In [1]: import numpy as np

In [2]: from numpy import linalg as LA

In [3]: np.set_printoptions(precision=2, suppress=True, linewidth=120)

In [4]: tidy = lambda a: np.round(a, 2) + 0

In [5]: mat = np.loadtxt("arr.csv", delimiter=",")

In [6]: tidy(mat)
Out[6]: 
array([[0.33, 0.  , 0.33, 0.33, 0.  , 0.  , 0.  ],
       [0.  , 0.5 , 0.  , 0.  , 0.5 , 0.  , 0.  ],
       [0.  , 0.25, 0.25, 0.25, 0.  , 0.25, 0.  ],
       [0.  , 0.  , 0.  , 0.5 , 0.  , 0.5 , 0.  ],
       [0.  , 0.25, 0.25, 0.  , 0.25, 0.  , 0.25],
       [0.  , 0.  , 0.  , 0.  , 0.5 , 0.5 , 0.  ],
       [0.  , 0.25, 0.25, 0.  , 0.  , 0.25, 0.25]])

In [7]: # rows sum to 1

In [8]: rng = np.random.default_rng(539)

In [9]: idx = rng.permutation(7)

In [10]: idx
Out[10]: array([4, 1, 3, 6, 0, 2, 5])

In [11]: Y = mat[idx][:, idx]

In [12]: tidy(Y)
Out[12]: 
array([[0.25, 0.25, 0.  , 0.25, 0.  , 0.25, 0.  ],
       [0.5 , 0.5 , 0.  , 0.  , 0.  , 0.  , 0.  ],
       [0.  , 0.  , 0.5 , 0.  , 0.  , 0.  , 0.5 ],
       [0.  , 0.25, 0.  , 0.25, 0.  , 0.25, 0.25],
       [0.  , 0.  , 0.33, 0.  , 0.33, 0.33, 0.  ],
       [0.  , 0.25, 0.25, 0.  , 0.  , 0.25, 0.25],
       [0.5 , 0.  , 0.  , 0.  , 0.  , 0.  , 0.5 ]])

In [13]: tidy(np.trace(Y))
Out[13]: np.float64(2.58)

In [14]: tidy(LA.det(Y)), tidy(LA.det(mat[idx]))
Out[14]: (np.float64(0.0), np.float64(0.0))

In [15]: tidy(np.sort(np.abs(LA.eigvals(Y))))
Out[15]: array([0.25, 0.25, 0.33, 0.35, 0.35, 0.5 , 1.  ])

In [16]: tidy(np.sort(np.abs(LA.eigvals(Y)))[::-1])
Out[16]: array([1.  , 0.5 , 0.35, 0.35, 0.33, 0.25, 0.25])

In [17]: Y @ np.ones(7)
Out[17]: array([1., 1., 1., 1., 1., 1., 1.])

In [18]: p = np.eye(7)[4]

In [19]: for _ in range(6):
    ...:     p = p @ Y
    ...:     print(p.round(2))
    ...: 
[0.   0.   0.33 0.   0.33 0.33 0.  ]
[0.   0.08 0.36 0.   0.11 0.19 0.25]
[0.17 0.09 0.27 0.   0.04 0.09 0.35]
[0.26 0.11 0.17 0.04 0.01 0.08 0.33]
[0.29 0.15 0.11 0.08 0.   0.1  0.28]
[0.29 0.19 0.08 0.09 0.   0.12 0.24]

In [20]: def softmax(z):
    ...:     e = np.exp(z - z.max(axis=-1, keepdims=True))
    ...:     return e / e.sum(axis=-1, keepdims=True)
    ...: 

In [21]: tidy(softmax(mat[6]))
Out[21]: array([0.12, 0.16, 0.16, 0.12, 0.12, 0.16, 0.16])

In [22]: tidy(softmax(mat[6] + -2))
Out[22]: array([0.12, 0.16, 0.16, 0.12, 0.12, 0.16, 0.16])

In [23]: tidy(softmax(10 * mat[6]))
Out[23]: array([0.02, 0.24, 0.24, 0.02, 0.02, 0.24, 0.24])

In [24]: S = mat @ mat.T / np.sqrt(7)

In [25]: softmax(S).round(6).argmax(axis=1)
Out[25]: array([0, 1, 2, 3, 1, 5, 6])

In [26]: tidy(softmax(S + np.triu(np.full(S.shape, -np.inf), 1)))
Out[26]: 
array([[1.  , 0.  , 0.  , 0.  , 0.  , 0.  , 0.  ],
       [0.45, 0.55, 0.  , 0.  , 0.  , 0.  , 0.  ],
       [0.33, 0.33, 0.34, 0.  , 0.  , 0.  , 0.  ],
       [0.24, 0.23, 0.25, 0.28, 0.  , 0.  , 0.  ],
       [0.2 , 0.21, 0.2 , 0.19, 0.21, 0.  , 0.  ],
       [0.15, 0.17, 0.16, 0.17, 0.16, 0.19, 0.  ],
       [0.14, 0.14, 0.14, 0.14, 0.14, 0.14, 0.15]])

In [27]: tidy(softmax(S)[6] @ mat)
Out[27]: array([0.05, 0.18, 0.16, 0.15, 0.18, 0.21, 0.07])

In [28]: tidy(softmax(S))
Out[28]: 
array([[0.15, 0.14, 0.15, 0.15, 0.14, 0.14, 0.14],
       [0.13, 0.16, 0.14, 0.13, 0.15, 0.15, 0.14],
       [0.14, 0.14, 0.15, 0.15, 0.14, 0.14, 0.14],
       [0.14, 0.13, 0.15, 0.16, 0.13, 0.15, 0.14],
       [0.14, 0.15, 0.14, 0.14, 0.15, 0.14, 0.15],
       [0.13, 0.15, 0.14, 0.15, 0.14, 0.16, 0.14],
       [0.14, 0.14, 0.14, 0.14, 0.14, 0.14, 0.15]])

In [29]: A = 0.2 ** np.abs(np.subtract.outer(np.arange(11), np.arange(11)))

In [30]: tidy(A)
Out[30]: 
array([[1.  , 0.2 , 0.04, 0.01, 0.  , 0.  , 0.  , 0.  , 0.  , 0.  , 0.  ],
       [0.2 , 1.  , 0.2 , 0.04, 0.01, 0.  , 0.  , 0.  , 0.  , 0.  , 0.  ],
       [0.04, 0.2 , 1.  , 0.2 , 0.04, 0.01, 0.  , 0.  , 0.  , 0.  , 0.  ],
       [0.01, 0.04, 0.2 , 1.  , 0.2 , 0.04, 0.01, 0.  , 0.  , 0.  , 0.  ],
       [0.  , 0.01, 0.04, 0.2 , 1.  , 0.2 , 0.04, 0.01, 0.  , 0.  , 0.  ],
       [0.  , 0.  , 0.01, 0.04, 0.2 , 1.  , 0.2 , 0.04, 0.01, 0.  , 0.  ],
       [0.  , 0.  , 0.  , 0.01, 0.04, 0.2 , 1.  , 0.2 , 0.04, 0.01, 0.  ],
       [0.  , 0.  , 0.  , 0.  , 0.01, 0.04, 0.2 , 1.  , 0.2 , 0.04, 0.01],
       [0.  , 0.  , 0.  , 0.  , 0.  , 0.01, 0.04, 0.2 , 1.  , 0.2 , 0.04],
       [0.  , 0.  , 0.  , 0.  , 0.  , 0.  , 0.01, 0.04, 0.2 , 1.  , 0.2 ],
       [0.  , 0.  , 0.  , 0.  , 0.  , 0.  , 0.  , 0.01, 0.04, 0.2 , 1.  ]])

In [31]: U, sv, VT = LA.svd(A, full_matrices=False)

In [32]: U.shape, sv.shape, VT.shape
Out[32]: ((11, 11), (11,), (11, 11))

In [33]: np.allclose(U * sv @ VT, A)
Out[33]: True

In [34]: tidy(U.T @ A @ VT.T)
Out[34]: 
array([[1.47, 0.  , 0.  , 0.  , 0.  , 0.  , 0.  , 0.  , 0.  , 0.  , 0.  ],
       [0.  , 1.39, 0.  , 0.  , 0.  , 0.  , 0.  , 0.  , 0.  , 0.  , 0.  ],
       [0.  , 0.  , 1.28, 0.  , 0.  , 0.  , 0.  , 0.  , 0.  , 0.  , 0.  ],
       [0.  , 0.  , 0.  , 1.16, 0.  , 0.  , 0.  , 0.  , 0.  , 0.  , 0.  ],
       [0.  , 0.  , 0.  , 0.  , 1.04, 0.  , 0.  , 0.  , 0.  , 0.  , 0.  ],
       [0.  , 0.  , 0.  , 0.  , 0.  , 0.93, 0.  , 0.  , 0.  , 0.  , 0.  ],
       [0.  , 0.  , 0.  , 0.  , 0.  , 0.  , 0.85, 0.  , 0.  , 0.  , 0.  ],
       [0.  , 0.  , 0.  , 0.  , 0.  , 0.  , 0.  , 0.78, 0.  , 0.  , 0.  ],
       [0.  , 0.  , 0.  , 0.  , 0.  , 0.  , 0.  , 0.  , 0.73, 0.  , 0.  ],
       [0.  , 0.  , 0.  , 0.  , 0.  , 0.  , 0.  , 0.  , 0.  , 0.69, 0.  ],
       [0.  , 0.  , 0.  , 0.  , 0.  , 0.  , 0.  , 0.  , 0.  , 0.  , 0.67]])

In [35]: tidy(sv / sv[0])
Out[35]: array([1.  , 0.95, 0.87, 0.79, 0.71, 0.64, 0.58, 0.53, 0.5 , 0.47, 0.46])

In [36]: Y = A / np.sqrt((A ** 2).mean(axis=1, keepdims=True))

In [37]: tidy(LA.norm(Y, axis=1))
Out[37]: array([3.32, 3.32, 3.32, 3.32, 3.32, 3.32, 3.32, 3.32, 3.32, 3.32, 3.32])

In [38]: LA.matrix_rank(Y) == LA.matrix_rank(A)
Out[38]: np.True_

In [39]: x0 = np.array([2, -2, 0, -2, 0, 1, -2, 2, -1, -2, 2])

In [40]: tidy(A @ np.ones(11))
Out[40]: array([1.25, 1.45, 1.49, 1.5 , 1.5 , 1.5 , 1.5 , 1.5 , 1.49, 1.45, 1.25])

In [41]: tidy(A * x0)
Out[41]: 
array([[ 2.  , -0.4 ,  0.  , -0.02,  0.  ,  0.  ,  0.  ,  0.  ,  0.  ,  0.  ,  0.  ],
       [ 0.4 , -2.  ,  0.  , -0.08,  0.  ,  0.  ,  0.  ,  0.  ,  0.  ,  0.  ,  0.  ],
       [ 0.08, -0.4 ,  0.  , -0.4 ,  0.  ,  0.01,  0.  ,  0.  ,  0.  ,  0.  ,  0.  ],
       [ 0.02, -0.08,  0.  , -2.  ,  0.  ,  0.04, -0.02,  0.  ,  0.  ,  0.  ,  0.  ],
       [ 0.  , -0.02,  0.  , -0.4 ,  0.  ,  0.2 , -0.08,  0.02,  0.  ,  0.  ,  0.  ],
       [ 0.  ,  0.  ,  0.  , -0.08,  0.  ,  1.  , -0.4 ,  0.08, -0.01,  0.  ,  0.  ],
       [ 0.  ,  0.  ,  0.  , -0.02,  0.  ,  0.2 , -2.  ,  0.4 , -0.04, -0.02,  0.  ],
       [ 0.  ,  0.  ,  0.  ,  0.  ,  0.  ,  0.04, -0.4 ,  2.  , -0.2 , -0.08,  0.02],
       [ 0.  ,  0.  ,  0.  ,  0.  ,  0.  ,  0.01, -0.08,  0.4 , -1.  , -0.4 ,  0.08],
       [ 0.  ,  0.  ,  0.  ,  0.  ,  0.  ,  0.  , -0.02,  0.08, -0.2 , -2.  ,  0.4 ],
       [ 0.  ,  0.  ,  0.  ,  0.  ,  0.  ,  0.  ,  0.  ,  0.02, -0.04, -0.4 ,  2.  ]])

In [42]: tidy((A * x0).sum(axis=1))
Out[42]: array([ 1.58, -1.68, -0.71, -2.04, -0.28,  0.59, -1.47,  1.37, -0.99, -1.73,  1.57])

In [43]: LA.norm(A @ x0) <= LA.norm(A, 2) * LA.norm(x0) + 1e-9
Out[43]: np.True_

In [44]: tidy(A @ np.eye(11)[10])
Out[44]: array([0.  , 0.  , 0.  , 0.  , 0.  , 0.  , 0.  , 0.01, 0.04, 0.2 , 1.  ])

In [45]: tidy(A @ (2 * x0))
Out[45]: array([ 3.17, -3.36, -1.43, -4.07, -0.56,  1.17, -2.94,  2.75, -1.99, -3.47,  3.15])

In [46]: tidy(A @ x0)
Out[46]: array([ 1.58, -1.68, -0.71, -2.04, -0.28,  0.59, -1.47,  1.37, -0.99, -1.73,  1.57])

In [47]: tidy(np.einsum("ij,j->i", A, x0))
Out[47]: array([ 1.58, -1.68, -0.71, -2.04, -0.28,  0.59, -1.47,  1.37, -0.99, -1.73,  1.57])

In [48]: (A @ x0).argmax()
Out[48]: np.int64(0)
